>>> import numpy as np
>>> np.set_printoptions(suppress=True, linewidth=120)
>>> def rd(a):
...     return np.round(a, 4) + 0
... 
>>> W0 = np.load("layer19.npy")
>>> W0
array([[ 0,  0, -4],
       [ 0,  0,  0],
       [ 0,  0, 12],
       [ 0,  0,  8]])
>>> rank = np.linalg.matrix_rank(W0)
>>> rank
np.int64(1)
>>> N = np.linalg.svd(W0)[2][rank:].T
>>> print([int(np.linalg.matrix_rank(W0[:i])) for i in range(1, len(W0) + 1)])
[1, 1, 1, 1]
>>> [int(np.linalg.matrix_rank(np.delete(W0, i, axis=0))) for i in range(4)]
[1, 1, 1, 1]
>>> print(np.allclose(W0 @ N, 0))
True
>>> rd(np.linalg.svd(W0, compute_uv=False))
array([14.9666,  0.    ,  0.    ])
>>> rd(np.linalg.norm(W0, axis=0))
array([ 0.    ,  0.    , 14.9666])
>>> print(W0[:, 0] @ W0[:, 2])
0
>>> rd(np.linalg.pinv(W0))
array([[ 0.    ,  0.    ,  0.    ,  0.    ],
       [ 0.    ,  0.    ,  0.    ,  0.    ],
       [-0.0179,  0.    ,  0.0536,  0.0357]])
>>> W0.T @ W0
array([[  0,   0,   0],
       [  0,   0,   0],
       [  0,   0, 224]])
>>> left, sv, VT = np.linalg.svd(W0)
>>> np.argmax(sv[:-1] / (sv[1:] + 1e-6)) + 1
np.int64(1)
>>> rd(sv)
array([14.9666,  0.    ,  0.    ])
>>> other = left[:, :1] @ np.diag(sv[:1]) @ VT[:1]
>>> print(np.linalg.matrix_rank(other))
1
>>> other = np.array([[3, -1, 3], [-2, -2, 1]])
>>> cent = np.kron(other, W0)
>>> cent
array([[  0,   0, -12,   0,   0,   4,   0,   0, -12],
       [  0,   0,   0,   0,   0,   0,   0,   0,   0],
       [  0,   0,  36,   0,   0, -12,   0,   0,  36],
       [  0,   0,  24,   0,   0,  -8,   0,   0,  24],
       [  0,   0,   8,   0,   0,   8,   0,   0,  -4],
       [  0,   0,   0,   0,   0,   0,   0,   0,   0],
       [  0,   0, -24,   0,   0, -24,   0,   0,  12],
       [  0,   0, -16,   0,   0, -16,   0,   0,   8]])
>>> np.linalg.cond(W0) > 100
np.True_
>>> rd(np.linalg.norm(W0, 2) / np.linalg.norm(W0))
np.float64(1.0)
>>> np.linalg.matrix_rank(W0, rtol=0.1)
np.int64(1)
>>> np.argsort(-np.linalg.norm(W0, axis=0).round(6), kind="stable")[:3]
array([2, 0, 1])
>>> data = np.loadtxt("w.csv", delimiter=",")
>>> data
array([[-0.7   , -0.8   , -2.38  ],
       [ 0.8   , -0.5   , -1.6907],
       [-0.8   , -1.3   , -4.081 ],
       [ 1.2   ,  0.    , -0.0512],
       [-0.5   ,  1.1   ,  3.4127],
       [-1.3   ,  0.    ,  0.1487],
       [ 1.4   , -0.9   , -2.3969],
       [-0.2   ,  1.7   ,  4.8892],
       [ 0.4   , -0.4   , -0.9076],
       [-0.8   ,  1.    ,  3.1384],
       [ 0.2   ,  1.5   ,  4.3783],
       [ 2.2   , -0.1   , -0.3312],
       [-0.2   ,  0.2   ,  1.0785],
       [-0.5   ,  1.5   ,  4.4971],
       [-1.3   ,  0.7   ,  2.0995],
       [-0.7   , -1.3   , -4.1504],
       [-0.6   , -0.6   , -2.0588],
       [ 0.9   ,  1.4   ,  3.9159],
       [ 0.    , -0.3   , -0.992 ],
       [-0.6   ,  0.    , -0.3863],
       [-1.    ,  1.1   ,  3.225 ],
       [-0.4   ,  1.2   ,  4.114 ],
       [-0.8   , -0.6   , -1.7071],
       [-0.3   ,  0.5   ,  0.9116]])
>>> Ac = (data - data.mean(axis=0)) / data.std(axis=0)
>>> print(np.argwhere(np.abs(Ac) > 2))
[[11  0]]
>>> beta = np.linalg.lstsq(np.delete(Ac, 0, axis=1), Ac[:, 0])[0]
>>> rd(1 - np.var(Ac[:, 0] - np.delete(Ac, 0, axis=1) @ beta))
np.float64(0.0069)
>>> print(rd(beta))
[-0.3804  0.3038]
>>> x = np.array([1, 0, 1])
>>> y = data @ x
>>> beta, lr = np.zeros(3), 1 / np.linalg.norm(data, 2) ** 2
>>> for i in range(3):
...     beta -= lr * data.T @ (data @ beta - y)
...     if i % 1 == 0: print(i, round(np.linalg.norm(data @ beta - y), 4))
... 
0 4.0623
1 3.7092
2 3.3869
>>> rd(beta)
array([0.2145, 0.2875, 0.8755])
>>> other = np.c_[data[:, :1] @ np.array([[1]]), np.array([1, 1, 2, 4, 2, 2, 2, 3, 1, 0, 5, 1, 4, 2, 4, 3, 1, 3, 0, 2, 4, 4, 1, 0])]
>>> other
array([[-0.7,  1. ],
       [ 0.8,  1. ],
       [-0.8,  2. ],
       [ 1.2,  4. ],
       [-0.5,  2. ],
       [-1.3,  2. ],
       [ 1.4,  2. ],
       [-0.2,  3. ],
       [ 0.4,  1. ],
       [-0.8,  0. ],
       [ 0.2,  5. ],
       [ 2.2,  1. ],
       [-0.2,  4. ],
       [-0.5,  2. ],
       [-1.3,  4. ],
       [-0.7,  3. ],
       [-0.6,  1. ],
       [ 0.9,  3. ],
       [ 0. ,  0. ],
       [-0.6,  2. ],
       [-1. ,  4. ],
       [-0.4,  4. ],
       [-0.8,  1. ],
       [-0.3,  0. ]])
>>> np.linalg.matrix_rank(other)
np.int64(2)
>>> np.linalg.matrix_rank(np.c_[data, other])
np.int64(4)
